$ ipython --no-banner

In [1]: import numpy as np

In [2]: import numpy.linalg as la

In [3]: np.set_printoptions(precision=2, suppress=True, linewidth=140, floatmode="fixed")

In [4]: B = np.array([[1], [-1], [-1], [3], [3], [0]])

In [5]: basis = np.array([[5, 1]])

In [6]: mat = B @ basis

In [7]: mat
Out[7]: 
array([[ 5,  1],
       [-5, -1],
       [-5, -1],
       [15,  3],
       [15,  3],
       [ 0,  0]])

In [8]: rk = la.matrix_rank(mat)

In [9]: rk
Out[9]: np.int64(1)

In [10]: null = la.svd(mat)[2][rk:].T

In [11]: null[:, 0] / null[np.abs(null[:, 0]).round(6).argmax(), 0]
Out[11]: array([-0.20,  1.00])

In [12]: np.round(mat @ null, 2) + 0
Out[12]: 
array([[0.00],
       [0.00],
       [0.00],
       [0.00],
       [0.00],
       [0.00]])

In [13]: null.shape
Out[13]: (2, 1)

In [14]: [int(la.matrix_rank(mat[:i])) for i in range(1, len(mat) + 1)]
Out[14]: [1, 1, 1, 1, 1, 1]

In [15]: [int(la.matrix_rank(np.delete(mat, i, axis=0))) for i in range(6)]
Out[15]: [1, 1, 1, 1, 1, 1]

In [16]: K = np.array([[-1.0, 5.0, 0.0, 0.0, 0.0, 0.0],
    ...:     [5.0, 3.0, 5.0, 0.0, 0.0, 0.0],
    ...:     [0.0, 5.0, 0.0, 5.0, 0.0, 0.0],
    ...:     [0.0, 0.0, 5.0, 0.0, 5.0, 0.0],
    ...:     [0.0, 0.0, 0.0, 5.0, 1.0, 5.0],
    ...:     [0.0, 0.0, 0.0, 0.0, 5.0, 1.0]])

In [17]: # symmetric

In [18]: B = K[0, 0] * K[1:] - np.outer(K[1:, 0], K[0])

In [19]: B
Out[19]: 
array([[  0.00, -28.00,  -5.00,  -0.00,  -0.00,  -0.00],
       [  0.00,  -5.00,  -0.00,  -5.00,  -0.00,  -0.00],
       [  0.00,  -0.00,  -5.00,  -0.00,  -5.00,  -0.00],
       [  0.00,  -0.00,  -0.00,  -5.00,  -1.00,  -5.00],
       [  0.00,  -0.00,  -0.00,  -0.00,  -5.00,  -1.00]])

In [20]: np.flatnonzero(~B.round(6).any(axis=1))
Out[20]: array([], dtype=int64)

In [21]: K[:, 0] / K[0, 0]
Out[21]: array([ 1.00, -5.00, -0.00, -0.00, -0.00, -0.00])

In [22]: w, vecs = la.eigvalsh(K)
Traceback (most recent call last):
  Cell In[22], line 1
    w, vecs = la.eigvalsh(K)
ValueError: too many values to unpack (expected 2)


In [23]: w, vecs = la.eigh(K)

In [24]: round(w.sum(), 2), np.trace(K)
Out[24]: (np.float64(4.0), np.float64(4.0))

In [25]: la.svd(K, compute_uv=False)
Out[25]: array([9.86, 8.41, 7.41, 5.31, 2.55, 2.10])

In [26]: np.allclose(K @ K.T, K.T @ K)
Out[26]: True

In [27]: np.allclose(K, K.T)
Out[27]: True

In [28]: (K + K.T) / 2
Out[28]: 
array([[-1.00,  5.00,  0.00,  0.00,  0.00,  0.00],
       [ 5.00,  3.00,  5.00,  0.00,  0.00,  0.00],
       [ 0.00,  5.00,  0.00,  5.00,  0.00,  0.00],
       [ 0.00,  0.00,  5.00,  0.00,  5.00,  0.00],
       [ 0.00,  0.00,  0.00,  5.00,  1.00,  5.00],
       [ 0.00,  0.00,  0.00,  0.00,  5.00,  1.00]])

In [29]: B = la.inv(K)

In [30]: np.round(K @ B, 2) + 0
Out[30]: 
array([[1.00, 0.00, 0.00, 0.00, 0.00, 0.00],
       [0.00, 1.00, 0.00, 0.00, 0.00, 0.00],
       [0.00, 0.00, 1.00, 0.00, 0.00, 0.00],
       [0.00, 0.00, 0.00, 1.00, 0.00, 0.00],
       [0.00, 0.00, 0.00, 0.00, 1.00, 0.00],
       [0.00, 0.00, 0.00, 0.00, 0.00, 1.00]])

In [31]: np.allclose(B, K.T)
Out[31]: False

In [32]: (np.abs(B) > 1e-9).astype(int)
Out[32]: 
array([[1, 1, 1, 1, 1, 1],
       [1, 1, 1, 1, 1, 1],
       [1, 1, 1, 1, 1, 1],
       [1, 1, 1, 1, 1, 1],
       [1, 1, 1, 1, 1, 1],
       [1, 1, 1, 1, 1, 1]])

In [33]: la.det(K) * B
Out[33]: 
array([[ 2425.00, -3000.00,  -625.00,  3000.00,   625.00, -3125.00],
       [-3000.00,  -600.00,  -125.00,   600.00,   125.00,  -625.00],
       [ -625.00,  -125.00,   700.00, -3360.00,  -700.00,  3500.00],
       [ 3000.00,   600.00, -3360.00,  -600.00,  -125.00,   625.00],
       [  625.00,   125.00,  -700.00,  -125.00,   700.00, -3500.00],
       [-3125.00,  -625.00,  3500.00,   625.00, -3500.00,    75.00]])

In [34]: np.round(la.cond(K), 2)
Out[34]: np.float64(4.7)

In [35]: feats = np.loadtxt("out10.csv", delimiter=",")

In [36]: feats
Out[36]: 
array([[ 5.75, 13.88,  1.99],
       [ 5.21, 17.22, -0.20],
       [ 6.32, 14.29,  1.77],
       [ 5.07, 13.95,  0.71],
       [ 4.45, 13.62, -0.98],
       [ 4.94, 13.77, -0.24],
       [ 5.45, 13.13, -0.39],
       [ 3.44, 13.73,  2.14],
       [ 4.62, 16.97, -0.79],
       [ 4.70, 15.12,  0.30],
       [ 4.84, 15.18, -0.18],
       [ 5.78, 15.68,  1.51],
       [ 5.68, 15.36,  0.27],
       [ 4.58, 15.71, -0.61],
       [ 4.03, 16.55,  0.42],
       [ 4.50, 16.09,  0.74],
       [ 3.73, 18.14, -1.33],
       [ 4.72, 14.52,  0.66],
       [ 5.30, 14.76, -1.50],
       [ 4.84, 14.53,  1.49],
       [ 3.98, 15.21,  0.22],
       [ 4.87, 15.37,  1.21],
       [ 4.53, 16.32,  0.17]])

In [37]: # column 1 is much longer than the rest

In [38]: B = feats / la.norm(feats, axis=1, keepdims=True)

In [39]: G = B @ B.T

In [40]: np.round(np.degrees(np.arccos(np.clip(G[17, 6], -1, 1))), 2)
Out[40]: np.float64(6.08)

In [41]: la.norm(B, axis=1)
Out[41]: 
array([1.00, 1.00, 1.00, 1.00, 1.00, 1.00, 1.00, 1.00, 1.00, 1.00, 1.00, 1.00, 1.00, 1.00, 1.00, 1.00, 1.00, 1.00, 1.00, 1.00, 1.00, 1.00,
       1.00])

In [42]: B = feats / np.sqrt((feats ** 2).mean(axis=1, keepdims=True))

In [43]: la.matrix_rank(feats - feats.mean(axis=1, keepdims=True))
Out[43]: np.int64(2)

In [44]: la.matrix_rank(B) == la.matrix_rank(feats)
Out[44]: np.True_

In [45]: B[0]
Out[45]: array([0.66, 1.59, 0.23])

In [46]: la.norm(B, axis=1)
Out[46]: 
array([1.73, 1.73, 1.73, 1.73, 1.73, 1.73, 1.73, 1.73, 1.73, 1.73, 1.73, 1.73, 1.73, 1.73, 1.73, 1.73, 1.73, 1.73, 1.73, 1.73, 1.73, 1.73,
       1.73])

In [47]: B = np.array([[2, 2], [2, -3], [1, 1]])

In [48]: la.matrix_rank(np.vstack([feats, B.T]))
Out[48]: np.int64(3)

In [49]: np.einsum("ij->j", feats)
Out[49]: array([111.33, 349.10,   7.38])

In [50]: la.matrix_rank(feats @ B)
Out[50]: np.int64(2)

In [51]: B = np.c_[feats[:, :1] @ np.array([[-2]]), np.array([2, -1, 1, 3, -1, -1, 3, -3, 0, 2, -3, 1, -1, 1, 0, 3, 1, -2, -3, 3, -2, 1, 3])]

In [52]: B
Out[52]: 
array([[-11.50,   2.00],
       [-10.42,  -1.00],
       [-12.64,   1.00],
       [-10.14,   3.00],
       [ -8.90,  -1.00],
       [ -9.88,  -1.00],
       [-10.90,   3.00],
       [ -6.88,  -3.00],
       [ -9.24,   0.00],
       [ -9.40,   2.00],
       [ -9.68,  -3.00],
       [-11.56,   1.00],
       [-11.36,  -1.00],
       [ -9.16,   1.00],
       [ -8.06,   0.00],
       [ -9.00,   3.00],
       [ -7.46,   1.00],
       [ -9.44,  -2.00],
       [-10.60,  -3.00],
       [ -9.68,   3.00],
       [ -7.96,  -2.00],
       [ -9.74,   1.00],
       [ -9.06,   3.00]])

In [53]: la.matrix_rank(B)
Out[53]: np.int64(2)

In [54]: A = np.array([[0.9, 1.6, -0.3, 1.0, -0.8, 1.9],
    ...:     [-0.3, -1.3, 0.3, 1.1, -0.6, -1.1],
    ...:     [-2.0, 0.7, -0.3, -1.2, 0.9, -0.3],
    ...:     [-0.1, 2.0, 0.3, 1.7, -0.7, 1.1],
    ...:     [-0.7, -0.5, -1.0, 0.2, 0.4, 0.5]])

In [55]: rng = np.random.default_rng(5001)

In [56]: A[3] = A[0] + 0.3 * rng.normal(size=6)

In [57]: A
Out[57]: 
array([[ 0.90,  1.60, -0.30,  1.00, -0.80,  1.90],
       [-0.30, -1.30,  0.30,  1.10, -0.60, -1.10],
       [-2.00,  0.70, -0.30, -1.20,  0.90, -0.30],
       [ 1.44,  1.52, -0.50,  1.14, -0.73,  1.29],
       [-0.70, -0.50, -1.00,  0.20,  0.40,  0.50]])

In [58]: round(la.norm(A, 1), 2), np.round(la.norm(A, np.inf), 2)
Out[58]: (np.float64(5.62), np.float64(6.61))

In [59]: round(la.norm(A[4], 1), 2), round(float(la.norm(A[4], np.inf)), 2)
Out[59]: (np.float64(3.3), 1.0)

In [60]: np.round(la.norm(A, "nuc"), 2)
Out[60]: np.float64(10.17)

In [61]: la.norm(A, axis=0)
Out[61]: array([2.73, 2.70, 1.23, 2.23, 1.58, 2.61])
